% ipython --no-banner

In [1]: import numpy as np

In [2]: np.set_printoptions(precision=3, suppress=True, linewidth=140)

In [3]: arr = np.load("out5.npy")

In [4]: print(arr)
[[-19.19   -0.29    1.867  19.432  -9.813   0.05 ]
 [-18.323  -0.598  -0.019  19.77   -9.429   1.338]
 [-21.486   0.348  -0.082  19.254 -10.362   0.59 ]
 [-18.297  -1.004   0.36   19.887 -11.393   0.92 ]
 [-19.292   0.265  -0.08   19.301 -10.981  -0.888]
 [-19.657   1.319  -0.246  20.469  -9.546   1.601]
 [-21.372  -0.788   0.064  21.297 -10.91   -0.289]
 [-21.271   1.282   1.045  17.886 -10.419   0.273]
 [-20.694  -0.106  -0.193  19.429 -11.512   0.588]
 [-21.269  -1.802   0.002  20.745  -9.435  -0.236]
 [-20.362   0.209   0.5    20.743  -9.338  -1.895]
 [-18.668   0.775  -2.163  20.391 -10.567   0.386]
 [-20.07    0.098   0.104  19.731  -9.181   0.468]
 [-20.931  -1.142   0.1    19.961  -8.866   0.149]
 [-20.429  -0.608  -0.158  21.504  -9.247  -1.565]
 [-19.57    0.394   2.269  17.299 -11.327  -1.415]
 [-18.133  -2.04   -0.121  19.235  -9.09    0.66 ]
 [-19.948   0.199   1.159  19.168  -9.422  -1.744]
 [-21.448  -0.159   1.442  19.484 -10.238   0.347]
 [-19.381   1.489   0.53   19.316 -10.     -0.158]
 [-20.064  -0.043  -0.43   19.38   -9.2     0.188]
 [-20.792   0.617  -0.011  18.204  -9.477  -1.518]
 [-20.486  -0.542  -0.028  20.684 -10.915  -0.046]
 [-18.926   1.19    1.749  21.253  -8.679  -0.219]
 [-20.454   0.057  -0.158  19.441  -8.942  -1.13 ]
 [-19.388   1.243  -0.13   19.857  -9.743   0.396]
 [-19.828   1.188   0.319  20.266  -9.206  -0.393]
 [-18.79   -1.904   1.21   20.827  -9.905  -1.412]
 [-18.847   0.854   0.349  20.144  -9.819  -2.013]
 [-18.013   1.132   2.386  20.33   -9.584   0.933]
 [-19.848  -2.121  -1.735  19.681 -10.668  -0.034]
 [-20.249  -0.41   -1.185  20.625 -10.158   1.286]
 [-20.104   1.121  -0.043  19.838 -10.503   0.44 ]
 [-19.722  -1.76    1.363  19.224 -11.071  -0.402]
 [-20.905   1.527  -0.636  19.776  -9.774  -0.509]
 [-19.032   0.747   1.334  21.058 -10.05    1.702]]

In [5]: cen = arr - arr.mean(axis=0)

In [6]: evecs = np.linalg.svd(cen)[2][:1]

In [7]: out = cen - cen @ evecs.T @ evecs

In [8]: print(np.diag(evecs.T @ evecs))
[0.005 0.432 0.346 0.142 0.003 0.072]

In [9]: print((cen @ evecs.T).std(axis=0))
[1.142]

In [10]: print(np.round(np.linalg.norm(out) / np.linalg.norm(cen), 3))
0.871
